$ ipython --no-banner

In [1]: import numpy as np

In [2]: np.set_printoptions(precision=2, suppress=True, linewidth=160, legacy="1.25")

In [3]: K = np.load("mat.npy")

In [4]: K
Out[4]: 
array([[ 9., -9.,  0.,  3., -3.],
       [-6., -2.,  0.,  0.,  0.],
       [ 0.,  0., -1., -1.,  2.],
       [ 0.,  0.,  2.,  1.,  0.],
       [ 0.,  0., -2., -2., -1.]])

In [5]: def softmax(z):
   ...:     e = np.exp(z - z.max(axis=-1, keepdims=True))
   ...:     return e / e.sum(axis=-1, keepdims=True)
   ...: 

In [6]: softmax(K[2])
Out[6]: array([0.1 , 0.1 , 0.04, 0.04, 0.73])

In [7]: softmax(K).sum(axis=1)
Out[7]: array([1., 1., 1., 1., 1.])

In [8]: softmax(K[2] + 5)
Out[8]: array([0.1 , 0.1 , 0.04, 0.04, 0.73])

In [9]: np.round(softmax(10 * K[2]), 2) + 0
Out[9]: array([0., 0., 0., 0., 1.])

In [10]: S = K @ K.T / np.sqrt(5)

In [11]: softmax(S)[2] @ K
Out[11]: array([-0.32, -0.12, -1.04, -1.05,  1.46])

In [12]: softmax(S).round(6).argmax(axis=1)
Out[12]: array([0, 1, 2, 3, 4])

In [13]: m1 = np.load("x.npy")

In [14]: m1
Out[14]: 
array([[-0.17,  0.45,  0.09,  0.  ,  0.34, -0.39, -0.5 ,  0.77, -0.64,  0.42, -0.49,  0.05],
       [-1.  ,  1.2 , -1.76,  0.51, -2.21,  0.39,  1.12, -1.68,  2.07,  0.99,  1.48, -1.48],
       [-0.91, -1.07, -0.23,  2.28, -0.63,  2.19,  0.84, -2.13, -0.45,  0.4 , -1.42,  0.88],
       [ 0.6 , -0.93,  0.83,  0.2 ,  0.1 ,  0.08, -0.15,  0.13, -1.36,  0.04, -1.46,  0.64],
       [-0.13, -2.36,  1.58,  3.71,  2.82,  1.74,  0.94,  0.86,  0.76, -1.59, -1.43,  0.61],
       [-0.2 , -0.14,  0.18,  1.49,  0.37,  1.87, -0.69,  0.68, -0.06, -1.27,  0.45,  0.44],
       [-0.01,  0.99,  0.66, -1.85,  1.33, -2.89, -0.12,  1.44, -0.44,  1.16, -0.12, -0.25],
       [-1.41, -0.23,  0.08, -0.26,  0.24, -0.02,  0.78,  0.37, -0.98,  1.41, -1.09,  0.96],
       [-0.1 , -1.31,  0.7 ,  2.54,  1.44,  1.83,  0.48,  1.15,  1.09, -1.31, -0.04, -0.12],
       [ 1.79, -1.27,  2.45, -0.3 ,  2.44, -1.04, -0.91,  1.98, -1.8 , -1.27, -1.64,  1.  ],
       [-0.02, -0.21,  0.05,  0.84,  0.27,  1.58, -0.92,  0.93, -0.31, -1.04,  0.16,  0.28]])

In [15]: m1.sum(axis=1)
Out[15]: array([-0.07, -0.37, -0.25, -1.28,  7.51,  3.12, -0.1 , -0.15,  6.35,  1.43,  1.61])

In [16]: m1.sum(axis=0)
Out[16]: array([-1.56, -4.88,  4.63,  9.16,  6.51,  5.34,  0.87,  4.5 , -2.12, -2.06, -5.6 ,  3.01])

In [17]: m1.shape
Out[17]: (11, 12)

In [18]: np.abs(m1).max()
Out[18]: 3.71

In [19]: np.linalg.svd(m1, compute_uv=False)
Out[19]: array([9.25, 7.9 , 4.33, 3.35, 2.37, 0.99, 0.85, 0.39, 0.19, 0.1 , 0.06])
